% ipython --no-banner

In [1]: import numpy as np

In [2]: import numpy.linalg as la

In [3]: np.set_printoptions(precision=3, suppress=True, linewidth=200)

In [4]: W0 = np.load("layer14.npy")

In [5]: print(W0)
[[ 1.     0.     0.     0.     0.     0.   ]
 [ 0.     1.     0.     0.     0.     0.   ]
 [ 0.     0.    -0.5    0.     0.866  0.   ]
 [ 0.     0.     0.     1.     0.     0.   ]
 [ 0.     0.    -0.866  0.    -0.5    0.   ]
 [ 0.     0.     0.     0.     0.     1.   ]]

In [6]: u = np.array([0, -1, -2, -2, 1, -2])

In [7]: A2 = W0 + np.outer(u, np.eye(6)[5])

In [8]: print(round(float(la.det(A2) / la.det(W0)), 3), round(1 + la.solve(W0, u)[5], 3))
-1.0 -1.0

In [9]: print(la.matrix_rank(la.inv(A2) - la.inv(W0), tol=1e-8))
1

In [10]: rng = np.random.default_rng(5262)

In [11]: M = np.eye(3, dtype=int)[rng.permutation(3)]

In [12]: print(M)
[[0 0 1]
 [0 1 0]
 [1 0 0]]

In [13]: A2 = W0 + rng.integers(-2, 3, (6, 1)) @ rng.integers(-2, 3, (1, 6))

In [14]: print(A2)
[[ 3.     2.     2.    -1.     1.    -2.   ]
 [ 2.     3.     2.    -1.     1.    -2.   ]
 [ 2.     2.     1.5   -1.     1.866 -2.   ]
 [-4.    -4.    -4.     3.    -2.     4.   ]
 [-2.    -2.    -2.866  1.    -1.5    2.   ]
 [ 4.     4.     4.    -2.     2.    -3.   ]]

In [15]: print(np.round(la.svd(A2 - W0, compute_uv=False), 3) + 0)
[14.697  0.     0.     0.     0.     0.   ]

In [16]: x = np.array([-4, -1, 1])

In [17]: rhs = M @ x

In [18]: print(rhs)
[ 1 -1 -4]

In [19]: print(la.solve(M.T, M[2]))
[0. 0. 1.]

In [20]: print(la.solve(M, 2 * rhs))
[-8. -2.  2.]

In [21]: print(la.solve(M, rhs))
[-4. -1.  1.]

In [22]: print(la.solve(M, M[:, 0]))
[1. 0. 0.]

In [23]: print(np.all(la.eigvalsh(M) > 0))
False

In [24]: print([round(float(la.det(M[:i, :i])), 2) + 0 for i in range(1, 4)])
[0.0, 0.0, -1.0]

In [25]: A2 = np.array([[-2, 2, 3], [-1, 1, -2], [-2, -1, 1]])

In [26]: print(np.einsum("ij,ij->i", M, M))
[1 1 1]

In [27]: print(A2.T @ M.T)
[[-2 -1 -2]
 [-1  1  2]
 [ 1 -2  3]]

In [28]: A2 = np.array([[-0.8, -0.1, 1.4, 0.6],
    ...:     [0.5, -0.6, 0.7, 0.1],
    ...:     [-0.5, -1.8, 1.1, 0.2],
    ...:     [-0.1, 0.4, 0.2, -0.9],
    ...:     [-0.7, -0.6, 0.2, -2.3],
    ...:     [0.3, 0.3, -0.1, -2.2],
    ...:     [0.4, 1.9, 0.0, 0.6]])

In [29]: Z = np.array([[-0.8, -1.8, -1.5, -1.1, -1.2, -0.2],
    ...:     [0.5, 0.0, 1.1, -0.7, 0.8, 0.8],
    ...:     [-1.0, -1.8, -1.2, 0.7, -0.2, 2.2],
    ...:     [0.1, -1.9, -0.4, 0.9, -0.8, 0.7]])

In [30]: J = A2 @ Z

In [31]: print(J)
[[-0.75 -2.22 -0.83  2.47  0.12  3.58]
 [-1.39 -2.35 -2.29  0.45 -1.3   1.03]
 [-1.58 -1.46 -2.63  2.76 -1.22  1.22]
 [-0.01  1.53  0.71 -0.84  1.12  0.15]
 [-0.17  5.27  1.07 -0.74  2.16 -1.51]
 [-0.21  3.82  0.88 -2.59  1.66 -1.58]
 [ 0.69 -1.86  1.25 -1.23  0.56  1.86]]

In [32]: Uu, sig, Vt = la.svd(J)

In [33]: print(sig.round(3) + 0)
[10.327  4.397  3.456  2.099  0.     0.   ]

In [34]: print(np.argmax(sig[:-1] / (sig[1:] + 1e-6)) + 1)
4

In [35]: A2 = Uu[:, :4] @ np.diag(sig[:4]) @ Vt[:4]

In [36]: print(round(la.norm(J - A2) / la.norm(J), 3))
0.0

In [37]: print(la.matrix_rank(J, rtol=0.05))
4

In [38]: Uu, sig, Vt = la.svd(J)

In [39]: vecs = Vt[:(sig > 1e-8).sum()]

In [40]: x = J[4] + 2 * J[5] + rng.integers(2) * np.eye(6)[5]

In [41]: print(x)
[-0.59 12.91  2.83 -5.92  5.48 -3.67]

In [42]: print(la.matrix_rank(np.vstack([J, x])))
5

In [43]: Uu, sig, Vt = la.svd(J, full_matrices=False)

In [44]: print(np.abs(Uu[:, 0]).round(6).argmax())
4

In [45]: print(np.round(Vt @ Vt.T, 3) + 0)
[[1. 0. 0. 0. 0. 0.]
 [0. 1. 0. 0. 0. 0.]
 [0. 0. 1. 0. 0. 0.]
 [0. 0. 0. 1. 0. 0.]
 [0. 0. 0. 0. 1. 0.]
 [0. 0. 0. 0. 0. 1.]]

In [46]: print([round(float(x), 3) for x in la.svd(J, compute_uv=False)[:3]])
[10.327, 4.397, 3.456]

In [47]: print(la.matrix_rank(J, rtol=0.1))
4

In [48]: m1 = np.array([[4.02, 3.0, -3.0, 0.0, -3.0, 5.0, 4.0, -9.0],
    ...:     [6.0, 0.02, 6.0, -8.0, -2.0, 6.0, -7.0, 8.0],
    ...:     [5.0, 3.0, -7.98, -2.0, 7.0, 2.0, -4.0, 6.0],
    ...:     [3.0, -4.0, 8.0, -4.98, 0.0, -7.0, -3.0, 9.0],
    ...:     [3.0, -4.0, 7.0, -1.0, 0.02, -2.0, 5.0, -5.0],
    ...:     [-4.0, 3.0, -6.0, 4.0, 4.0, -3.98, -3.0, -6.0],
    ...:     [-8.0, 6.0, -9.0, 3.0, -4.0, -7.0, 0.02, -7.0],
    ...:     [4.0, 3.0, -3.0, 0.0, -3.0, 5.0, 4.0, -8.98]])

In [49]: print(np.argsort(-la.norm(m1, axis=0).round(6), kind="stable")[:3])
[7 2 5]

In [50]: print(la.matrix_rank(m1, rtol=0.1))
6

In [51]: print(np.round(la.norm(m1, 2) / la.norm(m1), 3))
0.707

In [52]: W = np.array([[1, 0, 2, 1],
    ...:     [2, 2, 0, 2],
    ...:     [0, 0, 1, 1],
    ...:     [1, 1, 1, 0],
    ...:     [0, 2, 2, 1],
    ...:     [1, 1, 2, 1],
    ...:     [0, 1, 2, 2],
    ...:     [1, 0, 2, 2]])

In [53]: coef = np.array([0, -4, -1, 1])

In [54]: hid = np.maximum(m1 @ W + coef, 0)

In [55]: print((hid > 0).mean(axis=0))
[0.5  0.5  0.5  0.75]

In [56]: print((hid > 0).astype(int))
[[1 1 0 1]
 [1 0 1 1]
 [1 1 1 1]
 [0 0 1 1]
 [0 0 1 1]
 [0 1 0 0]
 [0 0 0 0]
 [1 1 0 1]]

In [57]: print(hid)
[[ 6.02  5.    0.    0.02]
 [12.04  0.   19.   19.04]
 [17.   12.   21.02 17.02]
 [ 0.    0.    6.02  9.  ]
 [ 0.    0.    7.04  1.02]
 [ 0.    7.02  0.    0.  ]
 [ 0.    0.    0.    0.  ]
 [ 6.02  5.    0.    0.04]]

In [58]: print(la.matrix_rank(hid))
4

In [59]: Z = np.array([[-1, -2], [-1, -2], [-1, -2], [2, -2]])

In [60]: print(W @ Z)
[[ -1  -8]
 [  0 -12]
 [  1  -4]
 [ -3  -6]
 [ -2 -10]
 [ -2 -10]
 [  1 -10]
 [  1 -10]]

In [61]: print(hid @ Z)
[[ -10.98  -22.08]
 [   7.04 -100.16]
 [ -15.98 -134.08]
 [  11.98  -30.04]
 [  -5.    -16.12]
 [  -7.02  -14.04]
 [   0.      0.  ]
 [ -10.94  -22.12]]

In [62]: Uu, sig, Vt = la.svd(m1)

In [63]: print(np.argmax(sig[:-1] / (sig[1:] + 1e-6)) + 1)
7

In [64]: print(sig)
[28.856 19.097 17.183  9.606  7.188  5.228  1.117  0.002]

In [65]: A2 = Uu[:, :7] @ np.diag(sig[:7]) @ Vt[:7]

In [66]: print(la.matrix_rank(m1, rtol=0.05))
6

In [67]: print(A2.round(3) + 0)
[[ 4.02   3.001 -2.999  0.    -3.     5.     4.    -9.   ]
 [ 6.     0.02   6.    -8.    -2.     6.    -7.     8.   ]
 [ 5.     3.    -7.98  -2.     7.     2.    -4.     6.   ]
 [ 3.    -4.     8.    -4.98   0.    -7.    -3.     9.   ]
 [ 3.    -4.     7.    -1.     0.02  -2.     5.    -5.   ]
 [-4.     3.    -6.     4.     4.    -3.98  -3.    -6.   ]
 [-8.     6.    -9.     3.    -4.    -7.     0.02  -7.   ]
 [ 4.     2.999 -3.001  0.    -3.     5.     4.    -8.98 ]]

In [68]: print(la.matrix_rank(A2))
7

In [69]: x = np.array([1, 2, -2, 2, -1, -1, -1, -2])

In [70]: print(m1 @ np.eye(8)[6])
[ 4.   -7.   -4.   -3.    5.   -3.    0.02  4.  ]

In [71]: print(np.sign((m1 @ x).round(6)))
[ 1. -1.  1. -1. -1.  1.  1.  1.]

In [72]: print(m1 @ np.ones(8))
[  1.02   9.02   9.02   1.02   3.02 -11.98 -25.98   1.02]

In [73]: print(m1 @ (2 * x))
[ 56.04 -69.92  11.92 -77.92 -28.04  73.96 105.96  55.92]

In [74]: print(m1 * x)
[[  4.02   6.     6.     0.     3.    -5.    -4.    18.  ]
 [  6.     0.04 -12.   -16.     2.    -6.     7.   -16.  ]
 [  5.     6.    15.96  -4.    -7.    -2.     4.   -12.  ]
 [  3.    -8.   -16.    -9.96  -0.     7.     3.   -18.  ]
 [  3.    -8.   -14.    -2.    -0.02   2.    -5.    10.  ]
 [ -4.     6.    12.     8.    -4.     3.98   3.    12.  ]
 [ -8.    12.    18.     6.     4.     7.    -0.02  14.  ]
 [  4.     6.     6.     0.     3.    -5.    -4.    17.96]]

In [75]: print((m1 @ x).argmax())
6

In [76]: Uu, sig, Vt = la.svd(m1, full_matrices=False)

In [77]: print(np.round(np.sqrt((sig ** 2).sum()), 3), round(float(la.norm(m1)), 3))
40.806 40.806

In [78]: print(np.allclose(Uu * sig @ Vt, m1))
True

In [79]: print(Uu.shape, sig.shape, Vt.shape)
(8, 8) (8,) (8, 8)

In [80]: print((sig > 1e-8).sum())
8

In [81]: print(np.round(Uu.T @ Uu, 3) + 0)
[[1. 0. 0. 0. 0. 0. 0. 0.]
 [0. 1. 0. 0. 0. 0. 0. 0.]
 [0. 0. 1. 0. 0. 0. 0. 0.]
 [0. 0. 0. 1. 0. 0. 0. 0.]
 [0. 0. 0. 0. 1. 0. 0. 0.]
 [0. 0. 0. 0. 0. 1. 0. 0.]
 [0. 0. 0. 0. 0. 0. 1. 0.]
 [0. 0. 0. 0. 0. 0. 0. 1.]]

In [82]: print(np.round(sig / sig[0], 3) + 0)
[1.    0.662 0.595 0.333 0.249 0.181 0.039 0.   ]

In [83]: print(np.abs(Uu[:, 0]).round(6).argmax())
6

In [84]: print(sig)
[28.856 19.097 17.183  9.606  7.188  5.228  1.117  0.002]

In [85]: print(np.abs(Vt[0]))
[0.286 0.258 0.503 0.327 0.07  0.069 0.217 0.659]

In [86]: data = np.loadtxt("w.csv", delimiter=",")

In [87]: print(data)
[[1.   0.7  0.49]
 [0.7  1.   0.7 ]
 [0.49 0.7  1.  ]]

In [88]: x = np.ones(3)

In [89]: for _ in range(7):
    ...:     x = data @ x
    ...:     x /= la.norm(x)
    ...:     print(round(x @ data @ x, 3))
    ...: 
2.265
2.265
2.265
2.265
2.265
2.265
2.265

In [90]: print(np.round(la.eigvalsh(data)[-1], 3))
2.265

In [91]: print(x)
[0.557 0.616 0.557]

In [92]: A2 = la.inv(data)

In [93]: print(round(la.det(data) * la.det(A2), 3))
1.0

In [94]: print(la.inv(A2))
[[1.   0.7  0.49]
 [0.7  1.   0.7 ]
 [0.49 0.7  1.  ]]

In [95]: print(A2.round(3) + 0)
[[ 1.961 -1.373  0.   ]
 [-1.373  2.922 -1.373]
 [ 0.    -1.373  1.961]]

In [96]: print(np.round(la.det(data) * A2, 3) + 0)
[[ 0.51  -0.357  0.   ]
 [-0.357  0.76  -0.357]
 [ 0.    -0.357  0.51 ]]

In [97]: print(np.round(data @ A2, 3) + 0)
[[1. 0. 0.]
 [0. 1. 0.]
 [0. 0. 1.]]

In [98]: print((np.abs(A2) > 1e-9).astype(int))
[[1 1 0]
 [1 1 1]
 [0 1 1]]
